In [1]: import numpy as np

In [2]: import numpy.linalg as la

In [3]: np.set_printoptions(precision=2, suppress=True, linewidth=200, sign=" ")

In [4]: W0 = np.loadtxt("data.csv", delimiter=",")

In [5]: W0
Out[5]: 
array([[ 2., -1.,  0.],
       [-1.,  2., -1.],
       [ 0., -1.,  4.]])

In [6]: r0 = np.array([-1, 8, 4])

In [7]: A2 = W0 + np.outer(r0, np.eye(3)[0])

In [8]: A2
Out[8]: 
array([[ 1., -1.,  0.],
       [ 7.,  2., -1.],
       [ 4., -1.,  4.]])

In [9]: la.matrix_rank(A2 - W0)
Out[9]: np.int64(1)

In [10]: la.matrix_rank(la.inv(A2) - la.inv(W0), tol=1e-8)
Out[10]: np.int64(1)

In [11]: round(la.det(A2) / la.det(W0), 2), np.round(1 + la.solve(W0, r0)[0], 2)
Out[11]: (np.float64(3.9), np.float64(3.9))

In [12]: la.matrix_power(W0, 3)
Out[12]: 
array([[ 14., -14.,   8.],
       [-14.,  22., -30.],
       [  8., -30.,  74.]])

In [13]: (W0 - W0.T) / 2
Out[13]: 
array([[ 0.,  0.,  0.],
       [ 0.,  0.,  0.],
       [ 0.,  0.,  0.]])

In [14]: np.allclose(W0, W0.T)
Out[14]: True

In [15]: W0 @ W0
Out[15]: 
array([[ 5., -4.,  1.],
       [-4.,  6., -6.],
       [ 1., -6., 17.]])

In [16]: np.trace(W0)
Out[16]: np.float64(8.0)

In [17]: w, V = la.eigh(W0)

In [18]: vec = np.array([4, -9, 3])

In [19]: np.round(V * np.abs(w) @ V.T, 2) + 0
Out[19]: 
array([[ 2., -1.,  0.],
       [-1.,  2., -1.],
       [ 0., -1.,  4.]])

In [20]: np.round(V * np.maximum(w, 0) @ V.T, 2) + 0
Out[20]: 
array([[ 2., -1.,  0.],
       [-1.,  2., -1.],
       [ 0., -1.,  4.]])

In [21]: vec @ W0 @ vec
Out[21]: np.float64(356.0)

In [22]: round(float(vec @ W0 @ vec / (vec @ vec)), 2), round(float(w[0]), 2), round(w[-1], 2)
Out[22]: (3.36, 0.83, np.float64(4.48))

In [23]: V * np.sqrt(w) @ V.T
Out[23]: 
array([[ 1.36, -0.38, -0.03],
       [-0.38,  1.33, -0.31],
       [-0.03, -0.31,  1.98]])

In [24]: X = np.load("dump.npy")

In [25]: X
Out[25]: 
array([[ 0, -1, -1],
       [ 0,  0,  0],
       [ 0,  0,  0]])

In [26]: rng = np.random.default_rng(273)

In [27]: A2 = X + rng.integers(-2, 3, (3, 1)) @ rng.integers(-2, 3, (1, 3))

In [28]: A2
Out[28]: 
array([[-4,  3, -3],
       [-4,  4, -2],
       [-2,  2, -1]])

In [29]: np.abs(A2 - X).sum(axis=1)
Out[29]: array([ 10,  10,   5])

In [30]: A2 - X
Out[30]: 
array([[-4,  4, -2],
       [-4,  4, -2],
       [-2,  2, -1]])

In [31]: U, sv, vt = la.svd(X)

In [32]: V = vt[:(sv > 1e-8).sum()]

In [33]: vec = X[0] + -2 * X[1] + rng.integers(2) * np.eye(3)[1]

In [34]: vec
Out[34]: array([ 0., -1., -1.])

In [35]: np.allclose(V.T @ V @ vec, vec)
Out[35]: True

In [36]: la.matrix_rank(np.vstack([X, vec]))
Out[36]: np.int64(1)

In [37]: np.diag(V.T @ V)
Out[37]: array([ 0. ,  0.5,  0.5])
